$ ipython --no-banner

In [1]: import numpy as np

In [2]: import numpy.linalg as la

In [3]: np.set_printoptions(precision=2, suppress=True, linewidth=120, legacy="1.25")

In [4]: rnd = lambda a: np.round(a, 2) + 0

In [5]: K = np.load("dump.npy")

In [6]: K
Out[6]: 
array([[ 3., -1.,  0.,  0.,  0.],
       [ 0.,  2.,  0.,  0.,  0.],
       [ 0.,  0.,  1.,  2., -1.],
       [ 0.,  0.,  2.,  3., -3.],
       [ 0.,  0., -2.,  3.,  0.]])

In [7]: (K != 0).astype(int)
Out[7]: 
array([[1, 1, 0, 0, 0],
       [0, 1, 0, 0, 0],
       [0, 0, 1, 1, 1],
       [0, 0, 1, 1, 1],
       [0, 0, 1, 1, 0]])

In [8]: np.flatnonzero(la.matrix_power((K != 0) + (K.T != 0) + np.eye(5), 5)[0])
Out[8]: array([0, 1])

In [9]: rnd(np.sort(la.eigvals(K).real))
Out[9]: array([0.5, 0.5, 2. , 3. , 3. ])

In [10]: K @ K
Out[10]: 
array([[  9.,  -5.,   0.,   0.,   0.],
       [  0.,   4.,   0.,   0.,   0.],
       [  0.,   0.,   7.,   5.,  -7.],
       [  0.,   0.,  14.,   4., -11.],
       [  0.,   0.,   4.,   5.,  -7.]])

In [11]: E = np.load("m.npy")

In [12]: E
Out[12]: 
array([[-0.1, -1.9,  0.5,  0.2, -1.1],
       [-0.7, -0.3, -0.6,  2.1,  0. ],
       [-1.9,  0.2, -1.6, -1.3, -0.1],
       [ 0.6,  0.2, -0.4,  0.2, -0.2],
       [-0.2, -0.1, -0.9, -0.9,  0.4],
       [ 0.3,  0.6, -0.5, -2.7,  0.3],
       [-2. , -0.6,  1. , -1. ,  0.4],
       [ 0.9,  0.1, -0.2,  0.5,  0.5],
       [40. ,  6. ,  6. , 26. , 10. ],
       [ 1.8, -0.2, -0.2, -1.1, -0.5],
       [-1.1,  2.2, -0.8, -0.2,  1.2],
       [ 1.3, -1.4,  0.9, -0.1,  0.3],
       [-2.7, -1.4,  1.1, -0.9, -1.5],
       [-0.2,  0.4, -0.7,  0.5, -0.1],
       [ 1.9,  0.1,  0.5,  0.9, -1.1],
       [ 0.6,  0.3,  0.4,  0.4,  0.7],
       [-0.6, -0.1,  1. , -1.5,  1.6],
       [-2.7, -0.6, -1.6,  0.5,  0.1],
       [ 0.7, -1.1, -0.3,  0.7, -0.7],
       [ 0.9,  0.1, -1.6, -0.3,  1.2],
       [-0.5,  0.8, -2. ,  1.7, -0.2],
       [-0.7, -0.3,  0.4,  1.5,  0.7],
       [ 0.6, -1.3,  1. , -1.1,  1. ],
       [ 0.8, -1.3, -0.7,  0.7, -0.5]])

In [13]: hat = E @ la.solve(E.T @ E, E.T)

In [14]: rnd(hat @ E[:, 1])
Out[14]: 
array([-1.9, -0.3,  0.2,  0.2, -0.1,  0.6, -0.6,  0.1,  6. , -0.2,  2.2, -1.4, -1.4,  0.4,  0.1,  0.3, -0.1, -0.6,
       -1.1,  0.1,  0.8, -0.3, -1.3, -1.3])

In [15]: Xc = E - E.mean(axis=0)

In [16]: evecs = la.svd(Xc)[2][:1]

In [17]: other = Xc - Xc @ evecs.T @ evecs

In [18]: rnd(other.std(axis=0))
Out[18]: array([0.59, 0.87, 0.91, 0.95, 0.78])

In [19]: rnd(la.norm(other) / la.norm(Xc))
Out[19]: 0.18

In [20]: rnd((Xc @ evecs.T).std(axis=0))
Out[20]: array([9.99])

In [21]: vec = np.array([0, 2, -3, 2, 2])

In [22]: rnd(E * vec)
Out[22]: 
array([[  0. ,  -3.8,  -1.5,   0.4,  -2.2],
       [  0. ,  -0.6,   1.8,   4.2,   0. ],
       [  0. ,   0.4,   4.8,  -2.6,  -0.2],
       [  0. ,   0.4,   1.2,   0.4,  -0.4],
       [  0. ,  -0.2,   2.7,  -1.8,   0.8],
       [  0. ,   1.2,   1.5,  -5.4,   0.6],
       [  0. ,  -1.2,  -3. ,  -2. ,   0.8],
       [  0. ,   0.2,   0.6,   1. ,   1. ],
       [  0. ,  12. , -18. ,  52. ,  20. ],
       [  0. ,  -0.4,   0.6,  -2.2,  -1. ],
       [  0. ,   4.4,   2.4,  -0.4,   2.4],
       [  0. ,  -2.8,  -2.7,  -0.2,   0.6],
       [  0. ,  -2.8,  -3.3,  -1.8,  -3. ],
       [  0. ,   0.8,   2.1,   1. ,  -0.2],
       [  0. ,   0.2,  -1.5,   1.8,  -2.2],
       [  0. ,   0.6,  -1.2,   0.8,   1.4],
       [  0. ,  -0.2,  -3. ,  -3. ,   3.2],
       [  0. ,  -1.2,   4.8,   1. ,   0.2],
       [  0. ,  -2.2,   0.9,   1.4,  -1.4],
       [  0. ,   0.2,   4.8,  -0.6,   2.4],
       [  0. ,   1.6,   6. ,   3.4,  -0.4],
       [  0. ,  -0.6,  -1.2,   3. ,   1.4],
       [  0. ,  -2.6,  -3. ,  -2.2,   2. ],
       [  0. ,  -2.6,   2.1,   1.4,  -1. ]])

In [23]: vec @ E
Traceback (most recent call last):
  Cell In[23], line 1
    vec @ E
ValueError: matmul: Input operand 1 has a mismatch in its core dimension 0, with gufunc signature (n?,k),(k,m?)->(n?,m?) (size 24 is different from 5)


In [24]: E @ np.eye(5)[4]
Out[24]: 
array([-1.1,  0. , -0.1, -0.2,  0.4,  0.3,  0.4,  0.5, 10. , -0.5,  1.2,  0.3, -1.5, -0.1, -1.1,  0.7,  1.6,  0.1,
       -0.7,  1.2, -0.2,  0.7,  1. , -0.5])

In [25]: rnd(E @ (2 * vec))
Out[25]: 
array([-14.2,  10.8,   4.8,   3.2,   3. ,  -4.2, -10.8,   5.6, 132. ,  -6. ,  17.6, -10.2, -21.8,   7.4,  -3.4,   3.2,
        -6. ,   9.6,  -2.6,  13.6,  21.2,   5.2, -11.6,  -0.2])

In [26]: m1 = np.load("arr.npy")

In [27]: m1
Out[27]: 
array([[ 4. , -0.9, -0.3],
       [ 4. ,  0.5, -0.6],
       [-3. ,  1. , -0.7]])

In [28]: other = la.inv(m1)

In [29]: rnd(la.inv(other))
Out[29]: 
array([[ 4. , -0.9, -0.3],
       [ 4. ,  0.5, -0.6],
       [-3. ,  1. , -0.7]])

In [30]: rnd(other)
Out[30]: 
array([[-0.05,  0.19, -0.14],
       [-0.96,  0.77, -0.25],
       [-1.15,  0.27, -1.17]])

In [31]: (np.abs(other) > 1e-9).astype(int)
Out[31]: 
array([[1, 1, 1],
       [1, 1, 1],
       [1, 1, 1]])

In [32]: rnd(la.cond(m1))
Out[32]: 12.76

In [33]: O = other.astype(float).copy()

In [34]: for j in range(3):
    ...:     O[:, j] -= O[:, :j] @ (O[:, :j].T @ O[:, j])
    ...:     O[:, j] /= la.norm(O[:, j])
    ...: 

In [35]: rnd(O)
Out[35]: 
array([[-0.03,  0.38, -0.93],
       [-0.64,  0.7 ,  0.31],
       [-0.77, -0.6 , -0.22]])

In [36]: vec = np.array([0, -7, 5])

In [37]: rhs = m1 @ vec

In [38]: rhs
Out[38]: array([  4.8,  -6.5, -10.5])

In [39]: rnd(la.solve(m1.T, m1[1]))
Out[39]: array([0., 1., 0.])

In [40]: rnd(la.solve(m1, m1[:, 2]))
Out[40]: array([0., 0., 1.])

In [41]: rnd(la.solve(m1, rhs + m1[:, 0]))
Out[41]: array([ 1., -7.,  5.])

In [42]: rnd(la.norm(m1[0] - m1[2]))
Out[42]: 7.26

In [43]: rnd(la.norm(m1, 1)), rnd(la.norm(m1, np.inf))
Out[43]: (11.0, 5.2)

In [44]: rnd(la.norm(m1) ** 2 / la.norm(m1, 2) ** 2)
Out[44]: 1.06

In [45]: rnd(la.norm(m1[0], 1)), rnd(la.norm(m1[0], np.inf))
Out[45]: (5.2, 4.0)

In [46]: rnd(la.norm(m1, axis=0))
Out[46]: array([6.4 , 1.44, 0.97])

In [47]: r0, v = m1[1], m1[2]

In [48]: r0 @ r0
Out[48]: 16.61

In [49]: p = (r0 @ v) / (r0 @ r0) * r0

In [50]: rnd(v - p)
Out[50]: array([-0.33,  1.33, -1.1 ])

In [51]: rnd(p)
Out[51]: array([-2.67, -0.33,  0.4 ])

In [52]: mat = np.load("block4.npy")

In [53]: mat
Out[53]: 
array([[ -1,   2,   1,  -3,  -3],
       [  1,  -3,   1,  -3,  -3],
       [  1,   1,  -1,  -3,   2],
       [  3, -10,   5, -15, -15]])

In [54]: rank = la.matrix_rank(mat)

In [55]: rank
Out[55]: 3

In [56]: ns = la.svd(mat)[2][rank:].T

In [57]: np.allclose(mat @ ns, 0)
Out[57]: True

In [58]: [int(la.matrix_rank(mat[:, :j + 1])) for j in range(5)]
Out[58]: [1, 2, 3, 3, 3]

In [59]: ns.shape
Out[59]: (5, 2)

In [60]: rnd(ns @ ns.T)
Out[60]: 
array([[ 0.76,  0.31,  0.1 ,  0.19, -0.21],
       [ 0.31,  0.12,  0.04,  0.07, -0.08],
       [ 0.1 ,  0.04,  0.87, -0.03,  0.32],
       [ 0.19,  0.07, -0.03,  0.05, -0.07],
       [-0.21, -0.08,  0.32, -0.07,  0.19]])

In [61]: np.abs(np.diag(la.qr(mat)[1])) > 1e-9
Out[61]: array([ True,  True,  True, False])

In [62]: la.lstsq(mat[:-1].T, mat[-1])[2]
Out[62]: 3

In [63]: rnd(np.trace(la.pinv(mat) @ mat))
Out[63]: 3.0

In [64]: np.unique(mat.round(6), axis=0).shape
Out[64]: (4, 5)

In [65]: np.allclose(mat[:-1].T @ la.lstsq(mat[:-1].T, mat[-1])[0], mat[-1])
Out[65]: True
